$ python3 -q
>>> import numpy as np
>>> np.set_printoptions(precision=2, suppress=True, linewidth=100, floatmode="fixed")
>>> def rd(a):
...     return np.round(a, 2) + 0
... 
>>> arr = -2 * np.eye(2) + np.eye(2, k=1)
>>> arr
array([[-2.00,  1.00],
       [ 0.00, -2.00]])
>>> # triangular, det is the product of the diagonal
>>> rd(np.linalg.det(arr[::-1]))
np.float64(-4.0)
>>> np.einsum("ii->", arr)
np.float64(-4.0)
>>> np.poly(arr)
array([1.00, 4.00, 4.00])
>>> rd(np.linalg.det(2 * arr)), rd(np.linalg.det(arr))
(np.float64(16.0), np.float64(4.0))
>>> rd(np.linalg.eigvals(arr))
array([-2.00, -2.00])
>>> rd(np.linalg.det(arr.T))
np.float64(4.0)
>>> F = np.load("x.npy")
>>> F
array([[-0.60, -2.43, -0.90],
       [ 1.40,  5.54,  1.80],
       [ 0.20,  0.61,  0.30],
       [-1.20, -4.80, -0.70],
       [-1.70, -6.89, -1.60],
       [-0.80, -3.30,  1.70],
       [-1.40, -5.60, -0.50],
       [-1.70, -6.83, -1.70],
       [ 0.10,  0.27,  0.00],
       [-1.80, -7.29, -1.80],
       [ 0.00,  0.07,  0.40],
       [ 0.30,  1.22, -0.80],
       [ 0.30,  1.25, -1.50],
       [-0.10, -0.35,  0.50],
       [ 0.10,  0.40,  2.50],
       [-0.70, -2.94, -0.70],
       [ 0.80,  3.17,  1.50],
       [ 0.30,  1.19,  0.00],
       [ 1.40,  5.48, -0.80],
       [-0.60, -2.42,  1.50],
       [-0.90, -3.52,  1.50],
       [-0.90, -3.74, -0.60],
       [-0.60, -2.60,  0.30],
       [ 0.30,  1.07, -0.20],
       [-0.10, -0.25, -0.60],
       [ 0.30,  1.15,  0.20],
       [ 0.60,  2.38, -0.90],
       [ 0.20,  0.78, -0.60]])
>>> np.linalg.cond(F) > 100
np.True_
>>> rd(np.abs(np.linalg.svd(F)[2][-1]))
array([0.97, 0.24, 0.00])
>>> vec = np.array([4, 3, 1])
>>> target = F @ vec
>>> rd(np.linalg.lstsq(F, target)[0])
array([4.00, 3.00, 1.00])
>>> rng = np.random.default_rng(3)
>>> target = target + 0.1 * rng.normal(size=28)
>>> rd(target)
array([-10.39,  23.76,   2.97, -19.96, -29.12, -11.42, -23.10, -29.01,   1.12, -30.54,   0.63,
         4.02,   3.42,  -1.02,   3.99, -12.36,  14.26,   4.75,  21.34,  -8.18, -12.66, -15.27,
        -9.85,   4.16,  -1.77,   4.90,   8.83,   2.51])
>>> beta, *_ = np.linalg.lstsq(F, target)
>>> beta.round()
array([5.00, 3.00, 1.00])
>>> rd(F.mean(axis=0))
array([-0.24, -1.01, -0.06])
>>> np.linalg.matrix_rank(F)
np.int64(3)
>>> np.abs(F).max()
np.float64(7.29)
>>> F.shape
(28, 3)
>>> Uu, sig, Vh = np.linalg.svd(F)
>>> np.argmax(sig[:-1] / (sig[1:] + 1e-6)) + 1
np.int64(2)
>>> Y = Uu[:, :2] @ np.diag(sig[:2]) @ Vh[:2]
>>> rd(np.linalg.norm(F - Y) / np.linalg.norm(F))
np.float64(0.01)
>>> rd(np.linalg.norm(F - Y, 2)), rd(sig[2])
(np.float64(0.12), np.float64(0.12))
>>> W1 = np.array([[1, 3], [1, 2], [1, 1]])
>>> beta = np.array([2, 2])
>>> act = np.maximum(F @ W1 + beta, 0)
>>> np.linalg.matrix_rank(act)
np.int64(2)
>>> (act > 0).astype(int)
array([[0, 0],
       [1, 1],
       [1, 1],
       [0, 0],
       [0, 0],
       [0, 0],
       [0, 0],
       [0, 0],
       [1, 1],
       [0, 0],
       [1, 1],
       [1, 1],
       [1, 1],
       [1, 1],
       [1, 1],
       [0, 0],
       [1, 1],
       [1, 1],
       [1, 1],
       [1, 0],
       [0, 0],
       [0, 0],
       [0, 0],
       [1, 1],
       [1, 1],
       [1, 1],
       [1, 1],
       [1, 1]])
>>> Z = np.array([[3, 2, 2], [1, 3, 1]])
>>> W1 @ Z
array([[ 6, 11,  5],
       [ 5,  8,  4],
       [ 4,  5,  3]])
>>> (act @ Z).round(6).argmax(axis=1)
array([0, 1, 1, 0, 0, 0, 0, 0, 1, 0, 1, 1, 1, 1, 1, 0, 1, 1, 1, 0, 0, 0, 0, 1, 1, 1, 1, 1])
